In [1]: import numpy as np

In [2]: np.set_printoptions(precision=1, suppress=True, linewidth=120, legacy="1.25")

In [3]: def tidy(a):
   ...:     return np.round(a, 1) + 0
   ...: 

In [4]: F = np.loadtxt("test1.csv", delimiter=",")

In [5]: tidy(F)
Out[5]: 
array([[ -5.3,  -5.4,  -2.3,  -7.2,  -0.4,  -5. ,  -3.5, -11. ,  -6.3,  -0.4,  -9.4,  -0.4],
       [ -4.7,  -5. ,  -2.2,  -6.3,  -0.3,  -4.5,  -3.1,  -9.9,  -5.4,  -0.3,  -8.4,  -0.6],
       [ -4.5,  -4.9,  -2.2,  -6.1,  -0.3,  -4.3,  -3. ,  -9.6,  -5.2,  -0.3,  -8.2,  -0.6],
       [ -3.5,  -4.3,  -2.1,  -4.8,  -0.1,  -3.5,  -2.3,  -7.9,  -3.8,  -0.1,  -6.8,  -0.9],
       [ -1.9,  -3.2,  -1.9,  -2.4,   0.1,  -2. ,  -1.3,  -5. ,  -1.5,   0.1,  -4.3,  -1.3],
       [ -1.5,  -2.9,  -1.8,  -1.9,   0.1,  -1.7,  -1.1,  -4.2,  -1. ,   0.1,  -3.6,  -1.3],
       [ -0.9,  -2.3,  -1.6,  -1.1,   0. ,  -1.1,  -0.8,  -3. ,  -0.4,   0. ,  -2.5,  -1.3],
       [ -0.2,  -1. ,  -0.9,  -0.2,  -0.1,  -0.4,  -0.3,  -1. ,   0. ,  -0.1,  -0.9,  -0.8],
       [ -0.2,  -0.8,  -0.8,  -0.2,  -0.1,  -0.3,  -0.3,  -0.9,   0. ,  -0.1,  -0.7,  -0.6],
       [  0.8,   2.7,   3. ,   0.9,   1. ,   1.4,   1.5,   2.9,   0.7,   1. ,   2.2,   2.1],
       [  1. ,   3.2,   3.7,   1.1,   1.4,   1.7,   1.9,   3.6,   1. ,   1.4,   2.8,   2.6],
       [  3. ,   7. ,   8.2,   3.5,   3.8,   4.4,   5.1,   8.5,   3.9,   3.8,   6.5,   5.1],
       [  4.7,   9.6,  11.5,   5.7,   5.7,   6.7,   7.6,  12.4,   6.6,   5.7,   9.5,   6.8],
       [  7.7,  13.6,  16.5,   9.4,   8.8,  10.3,  11.7,  18.7,  11.3,   8.8,  14.4,   9. ],
       [  8.7,  14.9,  18.1,  10.7,   9.9,  11.6,  13.1,  20.9,  13. ,   9.9,  16.1,   9.7],
       [ 11.4,  18.2,  22. ,  14.1,  12.6,  14.7,  16.7,  26.3,  17.4,  12.6,  20.2,  11.4],
       [ 11.4,  18.2,  22.1,  14.1,  12.6,  14.8,  16.7,  26.3,  17.4,  12.6,  20.2,  11.4],
       [ 12.1,  19. ,  23.1,  15. ,  13.3,  15.6,  17.6,  27.7,  18.5,  13.3,  21.3,  11.8],
       [ 14.5,  21.7,  26.4,  18. ,  15.6,  18.4,  20.7,  32.4,  22.4,  15.6,  25. ,  13.1],
       [ 23.5,  31.3,  38. ,  29.6,  24. ,  28.6,  32. ,  49.6,  37.2,  24. ,  38.4,  17.3],
       [ 26. ,  34. ,  41.2,  32.8,  26.4,  31.5,  35.1,  54.5,  41.4,  26.4,  42.1,  18.4],
       [ 28. ,  36. ,  43.6,  35.4,  28.2,  33.7,  37.5,  58.2,  44.6,  28.2,  45. ,  19.2],
       [ 28.9,  36.9,  44.7,  36.6,  29. ,  34.7,  38.6,  59.9,  46.1,  29. ,  46.4,  19.6]])

In [6]: x0 = np.array([-2, 5, 0, -2, -1, 0, 4, 0, 4, 3, 0, -3])

In [7]: h1 = np.maximum(F @ x0, 0)

In [8]: tidy(h1)
Out[8]: 
array([  0. ,   0. ,   0. ,   0. ,   0. ,   0. ,   0. ,   0. ,   0. ,  14.7,  18.6,  49.7,  75.1, 116.7, 131. , 167. ,
       167.2, 176.5, 207.7, 323.2, 355.7, 380.5, 391.9])

In [9]: np.flatnonzero(h1 > 1e-9)
Out[9]: array([ 9, 10, 11, 12, 13, 14, 15, 16, 17, 18, 19, 20, 21, 22])

In [10]: tidy(np.maximum(F @ (3 * x0), 0))
Out[10]: 
array([   0. ,    0. ,    0. ,    0. ,    0. ,    0. ,    0. ,    0. ,    0. ,   44. ,   55.8,  149. ,  225.3,  350.2,
        393.1,  500.9,  501.5,  529.4,  623.1,  969.7, 1067.1, 1141.5, 1175.8])
